In [1]: import numpy as np

In [2]: from numpy import linalg as LA

In [3]: np.set_printoptions(suppress=True, linewidth=120)

In [4]: tidy = lambda a: np.round(a, 2) + 0

In [5]: K = np.loadtxt("test17.csv", delimiter=",")

In [6]: K
Out[6]: 
array([[3.3, 2. , 2. , 2. , 1. , 2. ],
       [3. , 2.3, 3. , 3. , 0. , 2. ],
       [1. , 1. , 2.3, 0. , 2. , 0. ],
       [1. , 1. , 2. , 1.3, 3. , 1. ],
       [3. , 0. , 0. , 0. , 1.3, 2. ],
       [3. , 2. , 2. , 2. , 1. , 2.3]])

In [7]: tidy(np.abs(LA.eigvals(K)).max())
Out[7]: np.float64(10.06)

In [8]: m1 = np.loadtxt("x.csv", delimiter=",")

In [9]: m1
Out[9]: 
array([[ 1.,  0.,  0.,  0.,  0.,  0.,  0.,  0.,  0.,  0.,  0.],
       [-4.,  1.,  0.,  0.,  0.,  0.,  0.,  0.,  0.,  0.,  0.],
       [-4.,  4.,  1.,  0.,  0.,  0.,  0.,  0.,  0.,  0.,  0.],
       [ 3., -4.,  3.,  1.,  0.,  0.,  0.,  0.,  0.,  0.,  0.],
       [ 2.,  4.,  1.,  4.,  1.,  0.,  0.,  0.,  0.,  0.,  0.],
       [ 0.,  5., -4., -2., -3.,  1.,  0.,  0.,  0.,  0.,  0.],
       [-3.,  2.,  3., -5., -1., -5.,  1.,  0.,  0.,  0.,  0.],
       [ 1.,  1.,  0.,  0., -4.,  1.,  3.,  1.,  0.,  0.,  0.],
       [-2.,  2.,  5., -1., -3.,  0.,  3., -4.,  1.,  0.,  0.],
       [ 2., -1., -2., -1., -2.,  2., -5.,  1.,  2.,  1.,  0.],
       [ 0., -1., -4.,  2., -5.,  0., -1.,  3.,  3.,  3.,  1.]])

In [10]: # triangular: eigenvalues sit on the diagonal

In [11]: other = np.array([[-2, -2, 0],
    ...:     [0, 0, 2],
    ...:     [0, 1, 2],
    ...:     [0, 2, 2],
    ...:     [0, 1, 1],
    ...:     [0, 2, -1],
    ...:     [1, -1, -2],
    ...:     [0, -1, 0],
    ...:     [1, -2, 0],
    ...:     [1, 0, -1],
    ...:     [1, -2, -1]])

In [12]: np.einsum("ik,kj->ij", m1, other)
Out[12]: 
array([[ -2.,  -2.,   0.],
       [  8.,   8.,   2.],
       [  8.,   9.,  10.],
       [ -6.,  -1.,   0.],
       [ -4.,   6.,  19.],
       [  0.,  -9.,  -6.],
       [  7., -13.,   2.],
       [  1.,  -8.,  -9.],
       [  8.,   3.,   3.],
       [ -6.,  -6.,  -3.],
       [  6., -15., -13.]])

In [13]: np.einsum("ik,kj->ji", m1, other)
Out[13]: 
array([[ -2.,   8.,   8.,  -6.,  -4.,   0.,   7.,   1.,   8.,  -6.,   6.],
       [ -2.,   8.,   9.,  -1.,   6.,  -9., -13.,  -8.,   3.,  -6., -15.],
       [  0.,   2.,  10.,   0.,  19.,  -6.,   2.,  -9.,   3.,  -3., -13.]])

In [14]: LA.matrix_rank(m1 - m1[0, 0] * np.eye(11))
Out[14]: np.int64(10)

In [15]: tidy(np.sort(LA.eigvals(m1)))
Out[15]: array([1., 1., 1., 1., 1., 1., 1., 1., 1., 1., 1.])

In [16]: m1 @ m1
Out[16]: 
array([[  1.,   0.,   0.,   0.,   0.,   0.,   0.,   0.,   0.,   0.,   0.],
       [ -8.,   1.,   0.,   0.,   0.,   0.,   0.,   0.,   0.,   0.,   0.],
       [-24.,   8.,   1.,   0.,   0.,   0.,   0.,   0.,   0.,   0.,   0.],
       [ 10.,   4.,   6.,   1.,   0.,   0.,   0.,   0.,   0.,   0.,   0.],
       [ -4.,  -4.,  14.,   8.,   1.,   0.,   0.,   0.,   0.,   0.,   0.],
       [-16., -10., -17., -16.,  -6.,   1.,   0.,   0.,   0.,   0.,   0.],
       [-43.,   7.,  10.,  -4.,  13., -10.,   1.,   0.,   0.,   0.,   0.],
       [-19.,  -3.,   1., -33., -14., -13.,   6.,   1.,   0.,   0.,   0.],
       [-54.,  18.,  13., -29.,   7., -19.,  -6.,  -8.,   1.,   0.,   0.],
       [ 21.,  -9., -22.,   9., -15.,  30.,  -1.,  -6.,   4.,   1.,   0.],
       [ 22., -42.,  -1., -17., -36.,  14.,   1.,  -3.,  12.,   6.,   1.]])

In [17]: other = np.array([[1, 1], [1, -1]])

In [18]: rng = np.random.default_rng(42)

In [19]: W0 = np.kron(other, np.kron(other, other))[rng.permutation(8)][:5]

In [20]: W0
Out[20]: 
array([[ 1, -1, -1,  1,  1, -1, -1,  1],
       [ 1,  1,  1,  1, -1, -1, -1, -1],
       [ 1,  1, -1, -1,  1,  1, -1, -1],
       [ 1, -1, -1,  1, -1,  1,  1, -1],
       [ 1,  1, -1, -1, -1, -1,  1,  1]])

In [21]: def softmax(z):
    ...:     e = np.exp(z - z.max(axis=-1, keepdims=True))
    ...:     return e / e.sum(axis=-1, keepdims=True)
    ...: 

In [22]: tidy(softmax(W0[4]))
Out[22]: array([0.22, 0.22, 0.03, 0.03, 0.03, 0.03, 0.22, 0.22])

In [23]: tidy(softmax(10 * W0[4]))
Out[23]: array([0.25, 0.25, 0.  , 0.  , 0.  , 0.  , 0.25, 0.25])

In [24]: tidy(softmax(W0[4] + 3))
Out[24]: array([0.22, 0.22, 0.03, 0.03, 0.03, 0.03, 0.22, 0.22])

In [25]: tidy(softmax(W0).sum(axis=1))
Out[25]: array([1., 1., 1., 1., 1.])

In [26]: att = W0 @ W0.T / np.sqrt(8)

In [27]: softmax(att).round(6).argmax(axis=1)
Out[27]: array([0, 1, 2, 3, 4])

In [28]: tidy(softmax(att)[4] @ W0)
Out[28]: array([ 1.  ,  0.81, -0.9 , -0.71, -0.81, -0.81,  0.71,  0.71])

In [29]: F = np.load("case15.npy")

In [30]: F
Out[30]: 
array([[ 0.14, -3.6 , -1.94, -3.24,  1.82,  4.72,  0.04, -3.52,  1.64,  5.36],
       [ 0.  ,  5.2 ,  2.92,  2.05, -1.96, -2.69, -4.11,  1.62, -1.56, -4.97],
       [ 1.44, -3.7 , -1.38, -3.46,  1.12,  3.92, -1.82, -0.02,  0.98,  5.02],
       [ 2.18,  1.86, -0.06,  0.68, -1.39, -0.05, -3.45,  3.54, -0.74,  0.71],
       [ 0.81, -3.69,  1.76, -4.68,  0.87,  2.07, -4.24,  1.61,  0.07,  1.06],
       [-1.19,  2.3 ,  0.25,  2.81, -0.58, -2.66,  2.66, -0.56, -0.44, -2.94],
       [ 2.84, -1.4 , -1.34, -2.13, -0.17,  3.26, -4.02,  2.46,  0.28,  4.8 ]])

In [31]: other = F / np.sqrt((F ** 2).mean(axis=1, keepdims=True))

In [32]: LA.matrix_rank(F - F.mean(axis=1, keepdims=True))
Out[32]: np.int64(4)

In [33]: LA.matrix_rank(other) == LA.matrix_rank(F)
Out[33]: np.True_

In [34]: tidy(LA.norm(other, axis=1))
Out[34]: array([3.16, 3.16, 3.16, 3.16, 3.16, 3.16, 3.16])

In [35]: J = np.array([[15, 9, 9, 3, 9],
    ...:     [15, 9, 9, 3, 9],
    ...:     [10, 6, 6, 2, 6],
    ...:     [5, 3, 3, 1, 3],
    ...:     [15, 9, 9, 3, 9],
    ...:     [10, 6, 6, 2, 6],
    ...:     [0, 0, 0, 0, 0],
    ...:     [5, 3, 3, 1, 3],
    ...:     [0, 0, 0, 0, 0],
    ...:     [5, 3, 3, 1, 3]])

In [36]: J
Out[36]: 
array([[15,  9,  9,  3,  9],
       [15,  9,  9,  3,  9],
       [10,  6,  6,  2,  6],
       [ 5,  3,  3,  1,  3],
       [15,  9,  9,  3,  9],
       [10,  6,  6,  2,  6],
       [ 0,  0,  0,  0,  0],
       [ 5,  3,  3,  1,  3],
       [ 0,  0,  0,  0,  0],
       [ 5,  3,  3,  1,  3]])

In [37]: Uu, sv, VT = LA.svd(J)

In [38]: V = VT[:(sv > 1e-8).sum()]

In [39]: x = J[8] + -1 * J[4] + rng.integers(2) * np.eye(5)[1]

In [40]: x
Out[40]: array([-15.,  -8.,  -9.,  -3.,  -9.])

In [41]: np.allclose(V.T @ V @ x, x)
Out[41]: False

In [42]: [round(float(x), 2) for x in LA.svd(J, compute_uv=False)[:3]]
Out[42]: [44.88, 0.0, 0.0]

In [43]: np.argsort(-LA.norm(J, axis=0).round(6), kind="stable")[:3]
Out[43]: array([0, 1, 2])

In [44]: tidy(LA.norm(J, 2) / LA.norm(J))
Out[44]: np.float64(1.0)

In [45]: LA.matrix_rank(J, rtol=0.1)
Out[45]: np.int64(1)

In [46]: r0 = np.array([4, 0, -5, 9, 6, -5, -9])

In [47]: E = 2 * np.eye(7) + np.outer(r0, r0)

In [48]: E
Out[48]: 
array([[ 18.,   0., -20.,  36.,  24., -20., -36.],
       [  0.,   2.,   0.,   0.,   0.,   0.,   0.],
       [-20.,   0.,  27., -45., -30.,  25.,  45.],
       [ 36.,   0., -45.,  83.,  54., -45., -81.],
       [ 24.,   0., -30.,  54.,  38., -30., -54.],
       [-20.,   0.,  25., -45., -30.,  27.,  45.],
       [-36.,   0.,  45., -81., -54.,  45.,  83.]])

In [49]: x = np.ones(7)

In [50]: for _ in range(7):
    ...:     x = E @ x
    ...:     x /= LA.norm(x)
    ...:     print(round(x @ E @ x, 2))
    ...: 
2.0
2.0
2.0
2.0
2.0
2.0
2.0

In [51]: tidy(LA.eigvalsh(E)[-1])
Out[51]: np.float64(266.0)

In [52]: np.argsort(-LA.norm(E, axis=0).round(6), kind="stable")[:3]
Out[52]: array([3, 6, 4])

In [53]: LA.cond(E) > 100
Out[53]: np.True_

In [54]: vals, V = LA.eigh(E)

In [55]: np.unique(vals.round(6) + 0, return_counts=True)[1]
Out[55]: array([6, 1])

In [56]: tidy(np.abs(V[:, -1]))
Out[56]: array([0.25, 0.  , 0.31, 0.55, 0.37, 0.31, 0.55])

In [57]: tidy(V @ np.diag(vals) @ V.T)
Out[57]: 
array([[ 18.,   0., -20.,  36.,  24., -20., -36.],
       [  0.,   2.,   0.,   0.,   0.,   0.,   0.],
       [-20.,   0.,  27., -45., -30.,  25.,  45.],
       [ 36.,   0., -45.,  83.,  54., -45., -81.],
       [ 24.,   0., -30.,  54.,  38., -30., -54.],
       [-20.,   0.,  25., -45., -30.,  27.,  45.],
       [-36.,   0.,  45., -81., -54.,  45.,  83.]])

In [58]: tidy(LA.eigvalsh(E + -3 * np.eye(7)))
Out[58]: array([ -1.,  -1.,  -1.,  -1.,  -1.,  -1., 263.])

In [59]: vals, V = LA.eigh(E)

In [60]: x = np.array([2, -3, -4, -4, 3, 4, -2])

In [61]: tidy(V * np.sqrt(vals) @ V.T)
Out[61]: 
array([[ 2.32,  0.  , -1.13,  2.03,  1.35, -1.13, -2.03],
       [ 0.  ,  1.41,  0.  ,  0.  ,  0.  ,  0.  ,  0.  ],
       [-1.13,  0.  ,  2.82, -2.54, -1.69,  1.41,  2.54],
       [ 2.03,  0.  , -2.54,  5.98,  3.05, -2.54, -4.57],
       [ 1.35,  0.  , -1.69,  3.05,  3.45, -1.69, -3.05],
       [-1.13,  0.  ,  1.41, -2.54, -1.69,  2.82,  2.54],
       [-2.03,  0.  ,  2.54, -4.57, -3.05,  2.54,  5.98]])

In [62]: (np.sign(V[:, -1].round(6)) == np.sign(V[0, -1].round(6))).astype(int)
Out[62]: array([1, 0, 0, 1, 1, 0, 0])

In [63]: np.abs(E).sum(axis=1).max(), tidy(np.abs(vals).max())
Out[63]: (np.float64(344.0), np.float64(266.0))

In [64]: tidy(V * np.abs(vals) @ V.T)
Out[64]: 
array([[ 18.,   0., -20.,  36.,  24., -20., -36.],
       [  0.,   2.,   0.,   0.,   0.,   0.,   0.],
       [-20.,   0.,  27., -45., -30.,  25.,  45.],
       [ 36.,   0., -45.,  83.,  54., -45., -81.],
       [ 24.,   0., -30.,  54.,  38., -30., -54.],
       [-20.,   0.,  25., -45., -30.,  27.,  45.],
       [-36.,   0.,  45., -81., -54.,  45.,  83.]])

In [65]: A = np.array([[5.1, 1.46, 0.66, 2.37, 0.87, -2.48],
    ...:     [-4.89, 2.16, -0.83, 5.1, -3.22, -1.86],
    ...:     [0.24, 2.96, -3.51, 1.06, -1.82, 0.66],
    ...:     [1.78, 3.35, -0.88, 0.28, 0.69, 3.56],
    ...:     [-0.68, 3.47, 2.06, 1.42, 4.13, 3.08],
    ...:     [1.87, 2.71, 3.56, -0.76, -4.34, 4.39],
    ...:     [0.45, -2.62, -3.57, -0.09, -0.77, 1.28],
    ...:     [-3.22, -3.52, -0.37, -2.96, 0.02, 2.12],
    ...:     [-1.09, 4.07, -0.32, -4.8, 0.35, -2.52]])

In [66]: cov = A.T @ A

In [67]: LA.matrix_rank(cov)
Out[67]: np.int64(6)

In [68]: tidy(np.trace(cov)), tidy((A ** 2).sum())
Out[68]: (np.float64(377.69), np.float64(377.69))

In [69]: tidy(LA.eigvalsh(cov)[::-1])
Out[69]: array([99.92, 81.06, 65.63, 53.16, 43.02, 34.9 ])

In [70]: tidy(np.diag(cov))
Out[70]: array([68.87, 81.99, 44.12, 67.23, 51.52, 63.96])
